% python3 -q
>>> import numpy as np
>>> import numpy.linalg as la
>>> np.set_printoptions(precision=2, suppress=True, linewidth=140)
>>> def tidy(a):
...     return np.round(a, 2) + 0
... 
>>> E = np.load("m.npy")
>>> E
array([[  0.36,   5.84,  -1.75,   0.04],
       [  0.62,   7.84,   0.88,   0.13],
       [  0.08,  -7.59,   0.72,   0.1 ],
       [ -1.17, -27.24,   6.48,  -0.02],
       [  0.41,  -3.28,  -1.63,  -0.06],
       [  0.03,   9.78,   1.58,  -0.02],
       [  0.32,  15.48,   0.82,  -0.18],
       [ -1.2 ,  15.14,   3.43,   0.01],
       [  0.  ,  20.14,  -0.57,  -0.02],
       [ -0.04,  16.41,   1.9 ,   0.07],
       [  0.24,   4.71,   0.47,   0.1 ],
       [ -0.63,  -5.37,   2.29,   0.09],
       [  0.21, -16.39,  -2.08,   0.01],
       [  0.29, -13.47,   2.33,   0.07],
       [ -0.39,   5.5 ,  -0.06,  -0.22],
       [ -0.43,   8.74,  -2.48,  -0.01],
       [ -0.1 ,  14.95,   3.08,   0.06],
       [ -0.06,  14.71,  -2.  ,  -0.07],
       [ -0.31, -16.  ,  -3.58,  -0.11],
       [ -0.25,  -2.  ,   1.55,   0.03],
       [  0.08,  12.39,   3.65,   0.01],
       [ -0.31, -10.24,   0.51,   0.11],
       [  0.3 ,  13.14,  -1.43,   0.04],
       [  0.8 ,   2.19,   2.12,   0.  ],
       [ -0.33,   0.94,  -2.01,   0.23],
       [  0.06,  -3.77,   1.34,   0.24],
       [  0.2 ,  -7.21,   1.69,  -0.07],
       [  0.47, -14.06,   0.08,  -0.07]])
>>> C = E[[3, 23]].astype(float)
>>> for _ in range(7):
...     lab = la.norm(E[:, None] - C, axis=-1).argmin(axis=1)
...     C = np.array([E[lab == j].mean(axis=0) for j in range(2)])
... 
>>> lab
array([1, 1, 0, 0, 0, 1, 1, 1, 1, 1, 1, 0, 0, 0, 1, 1, 1, 1, 0, 0, 1, 0, 1, 1, 1, 0, 0, 0])
>>> np.abs(C[1] - C[0]).argmax()
np.int64(1)
>>> tidy(C[1] - C[0])
array([ 0.09, 21.05, -0.33, -0.02])
>>> cov = np.cov(E, rowvar=False)
>>> tidy(cov)
array([[  0.22,   0.74,  -0.32,   0.  ],
       [  0.74, 151.58,  -2.17,  -0.08],
       [ -0.32,  -2.17,   5.04,   0.03],
       [  0.  ,  -0.08,   0.03,   0.01]])
>>> tidy(E.std(axis=0))
array([ 0.46, 12.09,  2.2 ,  0.1 ])
>>> tidy(np.corrcoef(E[:, 0], E[:, 3])[0, 1])
np.float64(0.01)
>>> np.argsort(-E.std(axis=0).round(6), kind="stable")
array([1, 2, 0, 3])
>>> x0 = np.array([-1, 1, 2, -2])
>>> y = E @ x0
>>> tidy(la.lstsq(E, y)[0])
array([-1.,  1.,  2., -2.])
>>> tidy(la.solve(E.T @ E, E.T @ y))
array([-1.,  1.,  2., -2.])
>>> rng = np.random.default_rng(21640)
>>> y = y + 0.3 * rng.normal(size=28)
>>> tidy(y)
array([  1.05,   8.74,  -6.97, -12.86,  -7.26,  12.74,  16.78,  22.95,  19.15,  20.33,   4.94,  -0.45, -20.56,  -8.99,   6.11,   4.49,
        20.68,  10.57, -22.22,   1.26,  19.61,  -8.68,   9.69,   5.59,  -3.24,  -1.46,  -3.83, -14.47])
>>> coef, *_ = la.lstsq(E, y)
>>> tidy(E.T @ (y - E @ coef))
array([0., 0., 0., 0.])
>>> coef.round()
array([-1.,  1.,  2., -2.])
>>> tidy(coef)
array([-1.15,  0.99,  1.99, -1.78])
>>> tidy(la.norm(y - E @ coef))
np.float64(1.46)
>>> Y = np.array([[0, 7, 6],
...     [5, 2, -5],
...     [-3, 3, -3],
...     [6, -4, 1],
...     [-9, -9, 5],
...     [-3, 1, -5],
...     [8, 1, 5],
...     [1, 1, 2]])
>>> C = np.array([[-5, -4, 4, -3], [-2, -2, -1, 4], [2, -4, -4, 5]])
>>> K = Y @ C + 0.05 * rng.normal(size=(8, 4))
>>> tidy(K)
array([[ -1.97, -38.06, -30.93,  57.95],
       [-39.  ,  -3.98,  38.  , -32.01],
       [  2.91,  18.02,  -2.99,   6.03],
       [-19.93, -20.03,  24.03, -28.95],
       [ 72.95,  34.01, -47.07,  15.97],
       [  3.05,  30.03,   6.92, -11.96],
       [-32.03, -54.02,  10.9 ,   4.92],
       [ -3.  , -14.04,  -4.99,  11.  ]])
>>> la.matrix_rank(K, rtol=0.1)
np.int64(3)
>>> la.cond(K) > 100
np.True_
>>> tidy(la.norm(K, 2) / la.norm(K))
np.float64(0.79)
>>> cov = K.T @ K
>>> np.allclose(cov, cov.T)
True
>>> tidy(cov)
array([[ 8296.97,  5026.87, -5656.17,  2666.75],
       [ 5026.87,  7364.03, -1421.1 , -1626.27],
       [-5656.17, -1421.1 ,  5395.  , -4558.57],
       [ 2666.75, -1626.27, -4558.57,  5801.14]])
>>> vals, V = la.eigh(cov)
>>> np.abs(V[:, -1]).round(6).argmax()
np.int64(0)
>>> tidy(V.T @ cov @ V)
array([[    0.03,     0.  ,     0.  ,     0.  ],
       [    0.  ,   928.96,     0.  ,     0.  ],
       [    0.  ,     0.  ,  9191.38,     0.  ],
       [    0.  ,     0.  ,     0.  , 16736.78]])
>>> Uu, s, Vh = la.svd(K)
>>> tidy(s)
array([129.37,  95.87,  30.48,   0.17])
>>> Y = Uu[:, :3] @ np.diag(s[:3]) @ Vh[:3]
>>> tidy(np.abs(K - Y).max())
np.float64(0.1)
>>> tidy(la.norm(K - Y, 2)), tidy(s[3])
(np.float64(0.17), np.float64(0.17))
>>> la.matrix_rank(Y)
np.int64(3)
>>> u, r1 = K[4], K[3]
>>> tidy(u @ r1)
np.float64(-3728.88)
>>> pr = (u @ r1) / (u @ u) * u
>>> la.matrix_rank(np.outer(u, r1))
np.int64(1)
>>> tidy((r1 - pr) @ u)
np.float64(0.0)
>>> data = np.array([[1, 0, 0, 0, 0, 0, 0, 0],
...     [3, 1, 0, 0, 0, 0, 0, 0],
...     [-3, 1, 1, 0, 0, 0, 0, 0],
...     [-3, 3, -2, 1, 0, 0, 0, 0],
...     [-3, -1, 1, -2, 1, 0, 0, 0],
...     [0, 2, -2, 3, 2, 1, 0, 0],
...     [3, -1, 3, 1, 1, -2, 1, 0],
...     [-3, -2, 3, 3, -3, -1, -1, 1]])
>>> data
array([[ 1,  0,  0,  0,  0,  0,  0,  0],
       [ 3,  1,  0,  0,  0,  0,  0,  0],
       [-3,  1,  1,  0,  0,  0,  0,  0],
       [-3,  3, -2,  1,  0,  0,  0,  0],
       [-3, -1,  1, -2,  1,  0,  0,  0],
       [ 0,  2, -2,  3,  2,  1,  0,  0],
       [ 3, -1,  3,  1,  1, -2,  1,  0],
       [-3, -2,  3,  3, -3, -1, -1,  1]])
>>> Uu, s, Vh = la.svd(data)
>>> tidy(s)
array([7.66, 7.21, 5.06, 3.16, 2.14, 0.98, 0.34, 0.  ])
>>> np.argmax(s[:-1] / (s[1:] + 1e-6)) + 1
np.int64(7)
>>> Y = Uu[:, :7] @ np.diag(s[:7]) @ Vh[:7]
>>> la.matrix_rank(Y)
np.int64(7)
>>> tidy(la.norm(data - Y) / la.norm(data))
np.float64(0.0)
>>> la.matrix_rank(data - data[0, 0] * np.eye(8))
np.int64(7)
>>> np.prod(np.diag(data)), tidy(la.det(data))
(np.int64(1), np.float64(1.0))
>>> s = 20 * 0.9 ** np.arange(6)
>>> Q, _ = la.qr(np.array([[2.1, -0.5, 0.5, 0.1, -0.6, -1.6],
...     [0.2, 1.3, 0.1, 0.0, 2.6, -0.4],
...     [1.7, 1.3, -0.1, 0.9, 2.0, 1.6],
...     [-0.4, -0.2, -0.5, -0.2, -0.1, -0.2],
...     [-0.5, 1.2, 1.6, 0.4, -0.2, 0.7],
...     [1.5, 0.2, -0.9, 1.2, -2.0, -1.7]]))
>>> arr = rng.normal(size=(10, 6)) * s @ Q
>>> tidy(arr)
array([[ -3.59,  -0.89,   5.19,  13.06,  36.39, -13.84],
       [-23.45, -14.48,   9.45,   9.37, -17.68,   6.17],
       [-22.91,  -9.86,  24.48,  -9.  ,   4.22,   2.85],
       [-11.06,  -3.91,  28.38,  -7.39,   7.38, -20.44],
       [ 13.29,   3.6 ,  13.55,  14.21,   4.53,  -8.11],
       [  4.55,  18.62,  -4.95, -27.68,  27.19,  31.47],
       [-20.15,  12.94,  10.94,   3.89,  -3.15,  12.31],
       [-48.72,   1.83,  17.97, -35.38,   8.58, -12.23],
       [ 22.66,  22.69,   6.01,   9.18,   8.2 ,  11.4 ],
       [  1.79,  -3.79,  -0.19, -13.91, -19.79,  24.15]])
>>> Y = np.c_[arr[:, :1] @ np.array([[3]]), np.array([-3, -2, -1, -1, 3, -2, -2, 2, -1, -2])]
>>> tidy(Y)
array([[ -10.78,   -3.  ],
       [ -70.34,   -2.  ],
       [ -68.74,   -1.  ],
       [ -33.17,   -1.  ],
       [  39.86,    3.  ],
       [  13.64,   -2.  ],
       [ -60.45,   -2.  ],
       [-146.17,    2.  ],
       [  67.98,   -1.  ],
       [   5.38,   -2.  ]])
>>> tidy(la.norm(Y - arr @ la.lstsq(arr, Y)[0], axis=0))
array([0.  , 4.19])
>>> la.matrix_rank(Y)
np.int64(2)
>>> lab = rng.permutation(6)
>>> Y = arr[:, lab] * rng.choice([-1, 1], 6)
>>> tidy(Y)
array([[  3.59,   5.19,  13.84, -13.06, -36.39,  -0.89],
       [ 23.45,   9.45,  -6.17,  -9.37,  17.68, -14.48],
       [ 22.91,  24.48,  -2.85,   9.  ,  -4.22,  -9.86],
       [ 11.06,  28.38,  20.44,   7.39,  -7.38,  -3.91],
       [-13.29,  13.55,   8.11, -14.21,  -4.53,   3.6 ],
       [ -4.55,  -4.95, -31.47,  27.68, -27.19,  18.62],
       [ 20.15,  10.94, -12.31,  -3.89,   3.15,  12.94],
       [ 48.72,  17.97,  12.23,  35.38,  -8.58,   1.83],
       [-22.66,   6.01, -11.4 ,  -9.18,  -8.2 ,  22.69],
       [ -1.79,  -0.19, -24.15,  13.91,  19.79,  -3.79]])
>>> Uu, _, Vh = la.svd(arr.T @ Y)
>>> tidy(Uu @ Vh)
array([[-1.,  0.,  0.,  0.,  0.,  0.],
       [ 0.,  0.,  0.,  0.,  0.,  1.],
       [ 0.,  1.,  0.,  0.,  0.,  0.],
       [ 0.,  0.,  0., -1.,  0.,  0.],
       [ 0.,  0.,  0.,  0., -1.,  0.],
       [ 0.,  0., -1.,  0.,  0.,  0.]])
>>> hat = arr @ la.solve(arr.T @ arr, arr.T)
>>> tidy(hat)
array([[ 0.74,  0.05,  0.15, -0.02,  0.05,  0.14, -0.02, -0.09, -0.08, -0.36],
       [ 0.05,  0.54,  0.28, -0.11, -0.05, -0.18,  0.26, -0.09, -0.16,  0.13],
       [ 0.15,  0.28,  0.52,  0.27,  0.1 ,  0.13,  0.  ,  0.03, -0.07,  0.21],
       [-0.02, -0.11,  0.27,  0.57,  0.28, -0.12, -0.15,  0.2 ,  0.09,  0.01],
       [ 0.05, -0.05,  0.1 ,  0.28,  0.3 , -0.12,  0.02, -0.17,  0.27, -0.04],
       [ 0.14, -0.18,  0.13, -0.12, -0.12,  0.8 ,  0.  ,  0.06,  0.14,  0.19],
       [-0.02,  0.26,  0.  , -0.15,  0.02,  0.  ,  0.69,  0.18,  0.29, -0.08],
       [-0.09, -0.09,  0.03,  0.2 , -0.17,  0.06,  0.18,  0.81, -0.14, -0.12],
       [-0.08, -0.16, -0.07,  0.09,  0.27,  0.14,  0.29, -0.14,  0.56, -0.02],
       [-0.36,  0.13,  0.21,  0.01, -0.04,  0.19, -0.08, -0.12, -0.02,  0.47]])
>>> la.matrix_rank(np.eye(10) - hat)
np.int64(4)
>>> tidy(np.diag(hat))
array([0.74, 0.54, 0.52, 0.57, 0.3 , 0.8 , 0.69, 0.81, 0.56, 0.47])
>>> np.allclose(hat @ hat, hat)
True
